$ python -q
>>> import numpy as np
>>> import numpy.linalg as la
>>> np.set_printoptions(precision=3, suppress=True, linewidth=200)
>>> rng = np.random.default_rng(239)
>>> z = rng.integers(0, 3, 15)
>>> M = (z[:, None] == z) * 2 + np.eye(15)
>>> print(M)
[[3. 0. 0. 0. 0. 2. 0. 0. 2. 2. 0. 0. 0. 0. 2.]
 [0. 3. 2. 2. 2. 0. 0. 0. 0. 0. 0. 2. 0. 0. 0.]
 [0. 2. 3. 2. 2. 0. 0. 0. 0. 0. 0. 2. 0. 0. 0.]
 [0. 2. 2. 3. 2. 0. 0. 0. 0. 0. 0. 2. 0. 0. 0.]
 [0. 2. 2. 2. 3. 0. 0. 0. 0. 0. 0. 2. 0. 0. 0.]
 [2. 0. 0. 0. 0. 3. 0. 0. 2. 2. 0. 0. 0. 0. 2.]
 [0. 0. 0. 0. 0. 0. 3. 2. 0. 0. 2. 0. 2. 2. 0.]
 [0. 0. 0. 0. 0. 0. 2. 3. 0. 0. 2. 0. 2. 2. 0.]
 [2. 0. 0. 0. 0. 2. 0. 0. 3. 2. 0. 0. 0. 0. 2.]
 [2. 0. 0. 0. 0. 2. 0. 0. 2. 3. 0. 0. 0. 0. 2.]
 [0. 0. 0. 0. 0. 0. 2. 2. 0. 0. 3. 0. 2. 2. 0.]
 [0. 2. 2. 2. 2. 0. 0. 0. 0. 0. 0. 3. 0. 0. 0.]
 [0. 0. 0. 0. 0. 0. 2. 2. 0. 0. 2. 0. 3. 2. 0.]
 [0. 0. 0. 0. 0. 0. 2. 2. 0. 0. 2. 0. 2. 3. 0.]
 [2. 0. 0. 0. 0. 2. 0. 0. 2. 2. 0. 0. 0. 0. 3.]]
>>> vec = np.ones(15)
>>> for _ in range(4):
...     vec = M @ vec
...     vec /= la.norm(vec)
...     print(round(vec @ M @ vec, 3))
... 
11.0
11.0
11.0
11.0
>>> print(vec)
[0.258 0.258 0.258 0.258 0.258 0.258 0.258 0.258 0.258 0.258 0.258 0.258 0.258 0.258 0.258]
>>> print(round(float(la.eigvalsh(M)[-1]), 3))
11.0
>>> blk = np.stack([M, 4 * M, M[::-1]])
>>> print(np.einsum("bij,cij->bc", blk, blk))
[[ 375. 1500.  169.]
 [1500. 6000.  676.]
 [ 169.  676.  375.]]
>>> feats = 0.9 ** np.abs(np.subtract.outer(np.arange(10), np.arange(10)))
>>> print(feats)
[[1.    0.9   0.81  0.729 0.656 0.59  0.531 0.478 0.43  0.387]
 [0.9   1.    0.9   0.81  0.729 0.656 0.59  0.531 0.478 0.43 ]
 [0.81  0.9   1.    0.9   0.81  0.729 0.656 0.59  0.531 0.478]
 [0.729 0.81  0.9   1.    0.9   0.81  0.729 0.656 0.59  0.531]
 [0.656 0.729 0.81  0.9   1.    0.9   0.81  0.729 0.656 0.59 ]
 [0.59  0.656 0.729 0.81  0.9   1.    0.9   0.81  0.729 0.656]
 [0.531 0.59  0.656 0.729 0.81  0.9   1.    0.9   0.81  0.729]
 [0.478 0.531 0.59  0.656 0.729 0.81  0.9   1.    0.9   0.81 ]
 [0.43  0.478 0.531 0.59  0.656 0.729 0.81  0.9   1.    0.9  ]
 [0.387 0.43  0.478 0.531 0.59  0.656 0.729 0.81  0.9   1.   ]]
>>> # symmetric
>>> w, evecs = la.eigh(feats)
>>> vec = np.array([-2, -2, 1, -2, 2, -1, 1, -2, -2, -2])
>>> print(round(float(vec @ feats @ vec / (vec @ vec)), 3), round(w[0], 3), round(w[-1], 3))
1.85 0.054 7.307
>>> print(la.eigvalsh(feats[1:, 1:]))
[0.054 0.059 0.07  0.089 0.125 0.202 0.407 1.222 6.772]
>>> print(evecs * np.abs(w) @ evecs.T)
[[1.    0.9   0.81  0.729 0.656 0.59  0.531 0.478 0.43  0.387]
 [0.9   1.    0.9   0.81  0.729 0.656 0.59  0.531 0.478 0.43 ]
 [0.81  0.9   1.    0.9   0.81  0.729 0.656 0.59  0.531 0.478]
 [0.729 0.81  0.9   1.    0.9   0.81  0.729 0.656 0.59  0.531]
 [0.656 0.729 0.81  0.9   1.    0.9   0.81  0.729 0.656 0.59 ]
 [0.59  0.656 0.729 0.81  0.9   1.    0.9   0.81  0.729 0.656]
 [0.531 0.59  0.656 0.729 0.81  0.9   1.    0.9   0.81  0.729]
 [0.478 0.531 0.59  0.656 0.729 0.81  0.9   1.    0.9   0.81 ]
 [0.43  0.478 0.531 0.59  0.656 0.729 0.81  0.9   1.    0.9  ]
 [0.387 0.43  0.478 0.531 0.59  0.656 0.729 0.81  0.9   1.   ]]
>>> print(evecs * np.maximum(w, 0) @ evecs.T)
[[1.    0.9   0.81  0.729 0.656 0.59  0.531 0.478 0.43  0.387]
 [0.9   1.    0.9   0.81  0.729 0.656 0.59  0.531 0.478 0.43 ]
 [0.81  0.9   1.    0.9   0.81  0.729 0.656 0.59  0.531 0.478]
 [0.729 0.81  0.9   1.    0.9   0.81  0.729 0.656 0.59  0.531]
 [0.656 0.729 0.81  0.9   1.    0.9   0.81  0.729 0.656 0.59 ]
 [0.59  0.656 0.729 0.81  0.9   1.    0.9   0.81  0.729 0.656]
 [0.531 0.59  0.656 0.729 0.81  0.9   1.    0.9   0.81  0.729]
 [0.478 0.531 0.59  0.656 0.729 0.81  0.9   1.    0.9   0.81 ]
 [0.43  0.478 0.531 0.59  0.656 0.729 0.81  0.9   1.    0.9  ]
 [0.387 0.43  0.478 0.531 0.59  0.656 0.729 0.81  0.9   1.   ]]
